$ python3 -q
>>> import numpy as np
>>> np.set_printoptions(precision=3, suppress=True, linewidth=100)
>>> rnd = lambda a: np.round(a, 3) + 0
>>> data = np.load("layer8.npy")
>>> data
array([[-1.8, -0.7,  0. ],
       [ 0.9,  0.6,  0.5],
       [-2.1,  1.6,  0. ]])
>>> other = np.array([[1, 0], [0, 0]])
>>> basis = np.kron(other, data)
>>> basis.shape
(6, 6)
>>> basis
array([[-1.8, -0.7,  0. , -0. , -0. ,  0. ],
       [ 0.9,  0.6,  0.5,  0. ,  0. ,  0. ],
       [-2.1,  1.6,  0. , -0. ,  0. ,  0. ],
       [-0. , -0. ,  0. , -0. , -0. ,  0. ],
       [ 0. ,  0. ,  0. ,  0. ,  0. ,  0. ],
       [-0. ,  0. ,  0. , -0. ,  0. ,  0. ]])
>>> np.linalg.matrix_rank(basis)
np.int64(3)
>>> X = np.array([[0, 0, 1], [1, 0, 0], [0, 1, 0]])
>>> # keeps lengths
>>> X @ np.ones(3)
array([1., 1., 1.])
>>> np.linalg.matrix_power(X, 100)
array([[0, 0, 1],
       [1, 0, 0],
       [0, 1, 0]])
>>> p = np.eye(3)[1]
>>> for _ in range(3):
...     p = p @ X
...     print(p.round(3))
... 
[1. 0. 0.]
[0. 0. 1.]
[0. 1. 0.]
>>> F = np.load("arr.npy")
>>> F
array([[  0,   0,   0],
       [  5, -20,  15],
       [  9, -36,  27]])
>>> # rank 1
>>> x0 = np.array([2, -1, -1])
>>> (F * x0).sum(axis=1)
array([ 0, 15, 27])
>>> F @ np.ones(3)
array([0., 0., 0.])
>>> rnd(np.sort(np.abs(np.linalg.eigvals(F))))
array([0., 0., 7.])
>>> rnd(np.linalg.det(F))
np.float64(0.0)
>>> np.linalg.matrix_power(F, 4)
array([[     0,      0,      0],
       [  1715,  -6860,   5145],
       [  3087, -12348,   9261]])
>>> rnd(np.abs(np.linalg.eigvals(F)).max())
np.float64(7.0)
>>> np.trace(F)
np.int64(7)
>>> np.allclose(F @ F.T, F.T @ F)
False
>>> F.inv()
Traceback (most recent call last):
  File "<python-input-28>", line 1, in <module>
    F.inv()
    ^^^^^
AttributeError: 'numpy.ndarray' object has no attribute 'inv'
>>> left, sigma, Vh = np.linalg.svd(F)
>>> rnd(sigma)
array([52.498,  0.   ,  0.   ])
>>> other = left[:, :1] @ np.diag(sigma[:1]) @ Vh[:1]
>>> rnd(np.linalg.norm(F - other, 2)), rnd(sigma[1])
(np.float64(0.0), np.float64(0.0))
>>> np.linalg.matrix_rank(other)
np.int64(1)
>>> rnd(other)
array([[  0.,   0.,   0.],
       [  5., -20.,  15.],
       [  9., -36.,  27.]])
>>> rnd(np.linalg.norm(F - other) / np.linalg.norm(F))
np.float64(0.0)
>>> left, sigma, Vh = np.linalg.svd(F)
>>> V = Vh[:(sigma > 1e-8).sum()]
>>> rng = np.random.default_rng(65)
>>> x0 = F[2] + 5 * F[1] + rng.integers(2) * np.eye(3)[2]
>>> x0
array([  34., -136.,  102.])
>>> np.linalg.matrix_rank(np.vstack([F, x0]))
np.int64(1)
>>> rnd(V.T @ V)
array([[ 0.038, -0.154,  0.115],
       [-0.154,  0.615, -0.462],
       [ 0.115, -0.462,  0.346]])
>>> J = np.loadtxt("run9.csv", delimiter=",")
>>> J
array([[ 6.052, -8.992,  6.993],
       [ 6.033, -8.886,  6.953],
       [ 6.018, -9.102,  7.053],
       [ 6.093, -8.942,  6.966],
       [ 6.067, -9.037,  6.954],
       [ 6.041, -8.984,  6.991],
       [ 0.095, -3.026,  1.024],
       [-0.007, -3.034,  1.081],
       [-0.006, -2.948,  0.914],
       [ 0.085, -3.046,  1.051],
       [-0.093, -3.121,  0.975],
       [ 0.079, -2.996,  1.061]])
>>> x0 = np.array([0, 1, 0])
>>> target = J @ x0
>>> rnd(np.linalg.solve(J.T @ J, J.T @ target))
array([0., 1., 0.])
>>> rnd(np.linalg.lstsq(J, target)[0])
array([0., 1., 0.])
>>> try:
...     np.linalg.solve(J, target)
... except np.linalg.LinAlgError as e:
...     print(repr(e))
... 
LinAlgError('Last 2 dimensions of the array must be square')
>>> target = target + 0.3 * rng.normal(size=12)
>>> rnd(target)
array([-8.933, -8.514, -9.572, -9.133, -9.264, -8.958, -2.975, -3.411, -2.868, -2.841, -2.568,
       -3.022])
>>> b, *_ = np.linalg.lstsq(J, target)
>>> [round(float(np.linalg.norm(np.linalg.solve(J.T @ J + lam * np.eye(3), J.T @ target))), 2) for lam in (0, 1, 10, 100)]
[2.34, 0.91, 0.81, 0.66]
>>> idx = rng.permutation(3)
>>> other = J[:, idx] * rng.choice([-1, 1], 3)
>>> other
array([[ 8.992, -6.993,  6.052],
       [ 8.886, -6.953,  6.033],
       [ 9.102, -7.053,  6.018],
       [ 8.942, -6.966,  6.093],
       [ 9.037, -6.954,  6.067],
       [ 8.984, -6.991,  6.041],
       [ 3.026, -1.024,  0.095],
       [ 3.034, -1.081, -0.007],
       [ 2.948, -0.914, -0.006],
       [ 3.046, -1.051,  0.085],
       [ 3.121, -0.975, -0.093],
       [ 2.996, -1.061,  0.079]])
>>> left, _, Vh = np.linalg.svd(J.T @ other)
>>> idx
array([1, 2, 0])
>>> rnd(left @ Vh)
array([[ 0.,  0.,  1.],
       [-1.,  0.,  0.],
       [ 0., -1.,  0.]])
>>> rnd(np.linalg.lstsq(J, other)[0])
array([[ 0.,  0.,  1.],
       [-1.,  0.,  0.],
       [ 0., -1.,  0.]])
